In [1]: import numpy as np

In [2]: np.set_printoptions(suppress=True, linewidth=120)

In [3]: data = np.load("test15.npy")

In [4]: data
Out[4]: 
array([[ 11.464, -28.147,  19.44 , -19.049,  -1.147],
       [ 12.068, -28.43 ,  21.836, -18.986,   0.091],
       [ 11.847, -30.383,  19.822, -19.703,  -0.297],
       [ 10.519, -29.715,  19.217, -18.682,   0.184],
       [  9.275, -28.826,  20.306, -19.549,  -1.202],
       [ 10.25 , -31.297,  16.596, -19.292,  -0.877],
       [ 10.528, -30.008,  20.281, -21.419,  -0.369],
       [ 10.248, -30.467,  18.897, -20.519,  -1.123],
       [ 10.36 , -29.595,  18.947, -21.805,  -0.461],
       [ 11.54 , -28.808,  18.728, -20.632,  -0.697],
       [  8.619, -30.3  ,  21.313, -18.821,   0.049],
       [ 10.112, -31.607,  20.864, -20.552,   1.015],
       [ 10.4  , -29.957,  19.686, -19.315,   0.77 ],
       [  9.87 , -30.714,  20.225, -19.213,  -0.701],
       [  8.596, -30.409,  20.41 , -20.883,  -0.993],
       [ 10.13 , -31.179,  20.613, -19.85 ,  -0.281],
       [ 11.226, -30.074,  18.483, -20.104,   1.59 ],
       [  7.024, -30.789,  19.744, -19.062,   0.041],
       [  9.944, -31.464,  21.638, -19.686,  -0.976],
       [ 10.968, -30.02 ,  19.297, -20.647,   0.191],
       [  9.681, -30.463,  18.516, -20.368,  -0.817],
       [ 11.038, -29.881,  20.439, -20.531,   0.695],
       [  9.645, -31.464,  21.003, -18.475,   0.394],
       [ 10.661, -31.175,  20.177, -20.376,   0.069],
       [  9.776, -32.332,  19.958, -21.579,  -0.158],
       [  9.371, -29.942,  21.1  , -19.222,  -1.322]])

In [5]: proj = data @ np.linalg.solve(data.T @ data, data.T)

In [6]: np.round(proj @ data[:, 3], 3)
Out[6]: 
array([-19.049, -18.986, -19.703, -18.682, -19.549, -19.292, -21.419, -20.519, -21.805, -20.632, -18.821, -20.552,
       -19.315, -19.213, -20.883, -19.85 , -20.104, -19.062, -19.686, -20.647, -20.368, -20.531, -18.475, -20.376,
       -21.579, -19.222])

In [7]: np.allclose(proj @ proj, proj)
Out[7]: True

In [8]: basis = data[[3, 12]].astype(float)

In [9]: for _ in range(7):
   ...:     idx = np.linalg.norm(data[:, None] - basis, axis=-1).argmin(axis=1)
   ...:     basis = np.array([data[idx == j].mean(axis=0) for j in range(2)])
   ...: 

In [10]: idx
Out[10]: array([0, 1, 0, 0, 1, 0, 1, 0, 0, 0, 1, 1, 1, 1, 1, 1, 0, 1, 1, 0, 0, 1, 1, 1, 1, 1])

In [11]: np.abs(basis[1] - basis[0]).argmax()
Out[11]: np.int64(2)
